$ python3 -q
>>> import numpy as np
>>> np.set_printoptions(precision=2, suppress=True, linewidth=200, sign=" ")
>>> out = np.array([[1, 1, -2], [-1, -2, -2], [1, -1, 1]])
>>> out[-1] = out[0]
>>> X = out + 0.1 * np.eye(3)
>>> X
array([[ 1.1,  1. , -2. ],
       [-1. , -1.9, -2. ],
       [ 1. ,  1. , -1.9]])
>>> Q, vecs = np.linalg.qr(X[:, :1])[0], np.linalg.qr(X[:, 1:])[0]
>>> sigma = np.linalg.svd(Q.T @ vecs, compute_uv=False)
>>> (sigma > 0.9).sum()
np.int64(1)
>>> sigma
array([ 1.])
>>> out = np.linalg.invert(X)
Traceback (most recent call last):
  File "<python-input-10>", line 1, in <module>
    out = np.linalg.invert(X)
          ^^^^^^^^^^^^^^^^
AttributeError: module 'numpy.linalg' has no attribute 'invert'
>>> out = np.linalg.inv(X)
>>> np.linalg.inv(out)
array([[ 1.1,  1. , -2. ],
       [-1. , -1.9, -2. ],
       [ 1. ,  1. , -1.9]])
>>> round(np.linalg.det(X) * np.linalg.det(out), 2)
np.float64(1.0)
>>> np.round(X @ out, 2) + 0
array([[ 1.,  0.,  0.],
       [ 0.,  1.,  0.],
       [ 0.,  0.,  1.]])
>>> (np.abs(out) > 1e-9).astype(int)
array([[ 1,  1,  1],
       [ 1,  1,  1],
       [ 1,  1,  1]])
>>> round(float(np.linalg.slogdet(X)[0]), 2)
1.0
>>> np.linalg.det(X) * out
array([[ 5.61, -0.1 , -5.8 ],
       [-3.9 , -0.09,  4.2 ],
       [ 0.9 , -0.1 , -1.09]])
>>> np.linalg.matrix_rank(X, rtol=0.1)
np.int64(2)
>>> np.argsort(-np.linalg.norm(X, axis=0).round(6), kind="stable")[:3]
array([ 2,  1,  0])
>>> x = np.array([1, 2, -1])
>>> rhs = X @ x
>>> rhs
array([ 5.1, -2.8,  4.9])
>>> np.linalg.solve(X, rhs)
array([ 1.,  2., -1.])
